% python3 -q
>>> import numpy as np
>>> np.set_printoptions(precision=3, suppress=True, linewidth=140, sign=" ")
>>> tidy = lambda a: np.round(a, 3) + 0
>>> A = np.load("sample6.npy")
>>> A
array([[ 0, -1, -1,  2,  3, -3,  0],
       [ 0,  0,  1,  2, -3,  3, -2],
       [ 0,  0,  0,  3, -1,  2,  1],
       [ 0,  0,  0,  0,  0,  2, -1],
       [ 0,  0,  0,  0,  0, -2,  2],
       [ 0,  0,  0,  0,  0,  0,  3],
       [ 0,  0,  0,  0,  0,  0,  0]])
>>> # triangular: eigenvalues sit on the diagonal
>>> x0 = np.array([-1, 0, -1, -2, 2, -2, -2])
>>> a = np.maximum(A @ x0, 0)
>>> tidy(np.tanh(A @ x0))
array([ 1.   , -1.   , -1.   , -0.964,  0.   , -1.   ,  0.   ])
>>> np.maximum(A @ x0, 0) - np.maximum(-A @ x0, 0)
array([  9, -13, -14,  -2,   0,  -6,   0])
>>> np.maximum(A @ (3 * x0), 0)
array([ 27,   0,   0,   0,   0,   0,   0])
>>> np.linalg.cond(A) > 100
np.True_
>>> [round(float(x), 3) for x in np.linalg.svd(A, compute_uv=False)[:3]]
[7.225, 4.109, 3.906]
>>> rng = np.random.default_rng(48)
>>> labels = rng.permutation(7)
>>> labels
array([ 4,  6,  2,  3,  5,  0,  1])
>>> A2 = A[labels][:, labels]
>>> A2
array([[ 0,  2,  0,  0, -2,  0,  0],
       [ 0,  0,  0,  0,  0,  0,  0],
       [-1,  1,  0,  3,  2,  0,  0],
       [ 0, -1,  0,  0,  2,  0,  0],
       [ 0,  3,  0,  0,  0,  0,  0],
       [ 3,  0, -1,  2, -3,  0, -1],
       [-3, -2,  1,  2,  3,  0,  0]])
>>> np.allclose(A2, A)
False
>>> tidy(np.linalg.det(A2)), tidy(np.linalg.det(A[labels]))
(np.float64(0.0), np.float64(0.0))
>>> tidy(np.sort(np.abs(np.linalg.eigvals(A2))))
array([ 0.,  0.,  0.,  0.,  0.,  0.,  0.])
>>> data = np.loadtxt("w.csv", delimiter=",")
>>> tidy(data)
array([[ 0.993, -0.034, -0.02 , -0.034, -0.007, -0.034, -0.034, -0.02 , -0.007, -0.034, -0.048, -0.048, -0.048],
       [-0.034,  0.829, -0.102, -0.171, -0.034, -0.171, -0.171, -0.102, -0.034, -0.171, -0.239, -0.239, -0.239],
       [-0.02 , -0.102,  0.939, -0.102, -0.02 , -0.102, -0.102, -0.061, -0.02 , -0.102, -0.143, -0.143, -0.143],
       [-0.034, -0.171, -0.102,  0.829, -0.034, -0.171, -0.171, -0.102, -0.034, -0.171, -0.239, -0.239, -0.239],
       [-0.007, -0.034, -0.02 , -0.034,  0.993, -0.034, -0.034, -0.02 , -0.007, -0.034, -0.048, -0.048, -0.048],
       [-0.034, -0.171, -0.102, -0.171, -0.034,  0.829, -0.171, -0.102, -0.034, -0.171, -0.239, -0.239, -0.239],
       [-0.034, -0.171, -0.102, -0.171, -0.034, -0.171,  0.829, -0.102, -0.034, -0.171, -0.239, -0.239, -0.239],
       [-0.02 , -0.102, -0.061, -0.102, -0.02 , -0.102, -0.102,  0.939, -0.02 , -0.102, -0.143, -0.143, -0.143],
       [-0.007, -0.034, -0.02 , -0.034, -0.007, -0.034, -0.034, -0.02 ,  0.993, -0.034, -0.048, -0.048, -0.048],
       [-0.034, -0.171, -0.102, -0.171, -0.034, -0.171, -0.171, -0.102, -0.034,  0.829, -0.239, -0.239, -0.239],
       [-0.048, -0.239, -0.143, -0.239, -0.048, -0.239, -0.239, -0.143, -0.048, -0.239,  0.666, -0.334, -0.334],
       [-0.048, -0.239, -0.143, -0.239, -0.048, -0.239, -0.239, -0.143, -0.048, -0.239, -0.334,  0.666, -0.334],
       [-0.048, -0.239, -0.143, -0.239, -0.048, -0.239, -0.239, -0.143, -0.048, -0.239, -0.334, -0.334,  0.666]])
>>> # orthonormal columns
>>> tidy(data[:, 4] @ data[:, 0])
np.float64(0.0)
